In [1]: import numpy as np

In [2]: np.set_printoptions(precision=2, suppress=True, linewidth=100)

In [3]: def rnd(a):
   ...:     return np.round(a, 2) + 0
   ...: 

In [4]: data = np.load("out10.npy")

In [5]: data
Out[5]: 
array([[2.1, 3. , 3. , 0. , 1. , 1. , 1. , 0. , 1. , 1. , 0. ],
       [2. , 0.1, 2. , 1. , 1. , 0. , 0. , 1. , 1. , 3. , 1. ],
       [1. , 1. , 2.1, 3. , 0. , 1. , 1. , 0. , 0. , 3. , 2. ],
       [0. , 2. , 2. , 2.1, 3. , 3. , 1. , 0. , 2. , 1. , 0. ],
       [1. , 0. , 3. , 2. , 2.1, 1. , 2. , 0. , 2. , 2. , 2. ],
       [0. , 0. , 2. , 3. , 2. , 1.1, 1. , 0. , 1. , 0. , 2. ],
       [1. , 2. , 3. , 2. , 3. , 0. , 3.1, 0. , 1. , 0. , 3. ],
       [2. , 3. , 1. , 2. , 2. , 0. , 3. , 1.1, 1. , 2. , 3. ],
       [2. , 1. , 2. , 0. , 3. , 0. , 1. , 2. , 1.1, 1. , 2. ],
       [2. , 3. , 2. , 1. , 0. , 1. , 0. , 1. , 0. , 3.1, 1. ],
       [2. , 3. , 3. , 0. , 1. , 1. , 1. , 0. , 1. , 1. , 0.1]])

In [6]: rnd(np.abs(np.linalg.eigvals(data)).max())
Out[6]: np.float64(14.58)

In [7]: np.allclose(data, data.T)
Out[7]: False

In [8]: rnd(np.linalg.det(data))
Out[8]: np.float64(-14.18)

In [9]: (data + data.T) / 2
Out[9]: 
array([[2.1, 2.5, 2. , 0. , 1. , 0.5, 1. , 1. , 1.5, 1.5, 1. ],
       [2.5, 0.1, 1.5, 1.5, 0.5, 0. , 1. , 2. , 1. , 3. , 2. ],
       [2. , 1.5, 2.1, 2.5, 1.5, 1.5, 2. , 0.5, 1. , 2.5, 2.5],
       [0. , 1.5, 2.5, 2.1, 2.5, 3. , 1.5, 1. , 1. , 1. , 0. ],
       [1. , 0.5, 1.5, 2.5, 2.1, 1.5, 2.5, 1. , 2.5, 1. , 1.5],
       [0.5, 0. , 1.5, 3. , 1.5, 1.1, 0.5, 0. , 0.5, 0.5, 1.5],
       [1. , 1. , 2. , 1.5, 2.5, 0.5, 3.1, 1.5, 1. , 0. , 2. ],
       [1. , 2. , 0.5, 1. , 1. , 0. , 1.5, 1.1, 1.5, 1.5, 1.5],
       [1.5, 1. , 1. , 1. , 2.5, 0.5, 1. , 1.5, 1.1, 0.5, 1.5],
       [1.5, 3. , 2.5, 1. , 1. , 0.5, 0. , 1.5, 0.5, 3.1, 1. ],
       [1. , 2. , 2.5, 0. , 1.5, 1.5, 2. , 1.5, 1.5, 1. , 0.1]])

In [10]: np.allclose(data @ data.T, data.T @ data)
Out[10]: False
